$ python3 -q
>>> import numpy as np
>>> np.set_printoptions(suppress=True, linewidth=160)
>>> E = np.load("dump.npy")
>>> print(E)
[[0 0 0 0 1]
 [0 0 1 0 0]
 [0 1 0 0 0]
 [0 0 0 1 0]
 [1 0 0 0 0]]
>>> # a transition matrix
>>> w, V = np.linalg.eig(E)
>>> print(E @ V[:, 0] - w[0] * V[:, 0])
[0. 0. 0. 0. 0.]
>>> B = np.array([[1, 1, 1], [0, 1, 1]])
>>> C = np.kron(B, E)
>>> print(C.shape)
(10, 15)
>>> print(round(np.linalg.norm(C, 2), 2), round(float(np.linalg.norm(B, 2) * np.linalg.norm(E, 2)), 2))
2.14 2.14
>>> print(np.round(np.sort(np.linalg.eigvals(E).real), 2))
[-1. -1.  1.  1.  1.]
>>> print((np.linalg.matrix_power((E != 0) + (E.T != 0) + np.eye(5), 5) > 0).astype(int))
[[1 0 0 0 1]
 [0 1 1 0 0]
 [0 1 1 0 0]
 [0 0 0 1 0]
 [1 0 0 0 1]]
>>> print((E != 0).astype(int))
[[0 0 0 0 1]
 [0 0 1 0 0]
 [0 1 0 0 0]
 [0 0 0 1 0]
 [1 0 0 0 0]]
>>> print(np.flatnonzero(np.linalg.matrix_power((E != 0) + (E.T != 0) + np.eye(5), 5)[0]))
[0 4]
>>> print(E @ E)
[[1 0 0 0 0]
 [0 1 0 0 0]
 [0 0 1 0 0]
 [0 0 0 1 0]
 [0 0 0 0 1]]
>>> w, V = np.linalg.eigh(E)
>>> vec = np.array([-4, -4, 1, 3, 0])
>>> print(np.abs(E).sum(axis=1).max(), np.abs(w).max())
1 1.0
>>> print(np.round(V * np.maximum(w, 0) @ V.T, 2))
[[0.5 0.  0.  0.  0.5]
 [0.  0.5 0.5 0.  0. ]
 [0.  0.5 0.5 0.  0. ]
 [0.  0.  0.  1.  0. ]
 [0.5 0.  0.  0.  0.5]]
>>> print(np.round(np.linalg.eigvalsh(E[1:, 1:]), 2))
[-1.  0.  1.  1.]
>>> r0 = np.array([-7, -9, -6, 8, -9])
>>> B = E + np.outer(r0, np.eye(5)[4])
>>> print(B)
[[ 0.  0.  0.  0. -6.]
 [ 0.  0.  1.  0. -9.]
 [ 0.  1.  0.  0. -6.]
 [ 0.  0.  0.  1.  8.]
 [ 1.  0.  0.  0. -9.]]
>>> print(np.linalg.matrix_rank(B - E))
1
>>> print(np.linalg.matrix_rank(np.linalg.inv(B) - np.linalg.inv(E), tol=1e-8))
1
>>> B = np.array([[-3, 1], [0, 2], [-3, 2]])
>>> mat = np.tile(B, (2, 3))
>>> print(mat)
[[-3  1 -3  1 -3  1]
 [ 0  2  0  2  0  2]
 [-3  2 -3  2 -3  2]
 [-3  1 -3  1 -3  1]
 [ 0  2  0  2  0  2]
 [-3  2 -3  2 -3  2]]
>>> # rows 0 and 3 are equal
>>> print(np.round(mat @ np.linalg.pinv(mat) @ mat, 2) + 0)
[[-3.  1. -3.  1. -3.  1.]
 [ 0.  2.  0.  2.  0.  2.]
 [-3.  2. -3.  2. -3.  2.]
 [-3.  1. -3.  1. -3.  1.]
 [ 0.  2.  0.  2.  0.  2.]
 [-3.  2. -3.  2. -3.  2.]]
>>> print(round(float(np.trace(np.linalg.pinv(mat) @ mat)), 2))
2.0
